% python3 -q
>>> import numpy as np
>>> from numpy import linalg as LA
>>> np.set_printoptions(suppress=True, linewidth=120)
>>> def rnd(a):
...     return np.round(a, 1) + 0
... 
>>> M = np.load("test8.npy")
>>> M
array([[ 0.,  0.,  0.,  0.,  0.,  0.,  0.,  0.,  0.,  0.],
       [ 0.,  0.,  0.,  0.,  0.,  0.,  0.,  0.,  0., -2.],
       [ 0.,  0.,  0.,  0.,  0.,  0.,  0.,  0.,  0.,  2.],
       [ 0.,  0.,  0.,  0.,  0.,  0.,  0.,  0.,  0.,  1.],
       [ 0.,  0.,  0.,  0.,  0.,  0.,  0.,  0.,  0., -2.],
       [ 0.,  0.,  0.,  0.,  0.,  0.,  0.,  0.,  0.,  0.],
       [ 0.,  0.,  0.,  0.,  0.,  0.,  0.,  0.,  0., -2.],
       [ 0.,  0.,  0.,  0.,  0.,  0.,  0.,  0.,  0., -1.],
       [ 0.,  0.,  0.,  0.,  0.,  0.,  0.,  0.,  0.,  1.],
       [ 0., -2.,  2.,  1., -2.,  0., -2., -1.,  1.,  0.]])
>>> # rows 1 and 4 are equal
>>> left, sigma, VT = LA.svd(M)
>>> rnd(sigma)
array([4.4, 4.4, 0. , 0. , 0. , 0. , 0. , 0. , 0. , 0. ])
>>> A2 = left[:, :2] @ np.diag(sigma[:2]) @ VT[:2]
>>> rnd(LA.norm(M - A2) / LA.norm(M))
np.float64(0.0)
>>> rnd(np.abs(M - A2).max())
np.float64(0.0)
>>> rnd(A2)
array([[ 0.,  0.,  0.,  0.,  0.,  0.,  0.,  0.,  0.,  0.],
       [ 0.,  0.,  0.,  0.,  0.,  0.,  0.,  0.,  0., -2.],
       [ 0.,  0.,  0.,  0.,  0.,  0.,  0.,  0.,  0.,  2.],
       [ 0.,  0.,  0.,  0.,  0.,  0.,  0.,  0.,  0.,  1.],
       [ 0.,  0.,  0.,  0.,  0.,  0.,  0.,  0.,  0., -2.],
       [ 0.,  0.,  0.,  0.,  0.,  0.,  0.,  0.,  0.,  0.],
       [ 0.,  0.,  0.,  0.,  0.,  0.,  0.,  0.,  0., -2.],
       [ 0.,  0.,  0.,  0.,  0.,  0.,  0.,  0.,  0., -1.],
       [ 0.,  0.,  0.,  0.,  0.,  0.,  0.,  0.,  0.,  1.],
       [ 0., -2.,  2.,  1., -2.,  0., -2., -1.,  1.,  0.]])
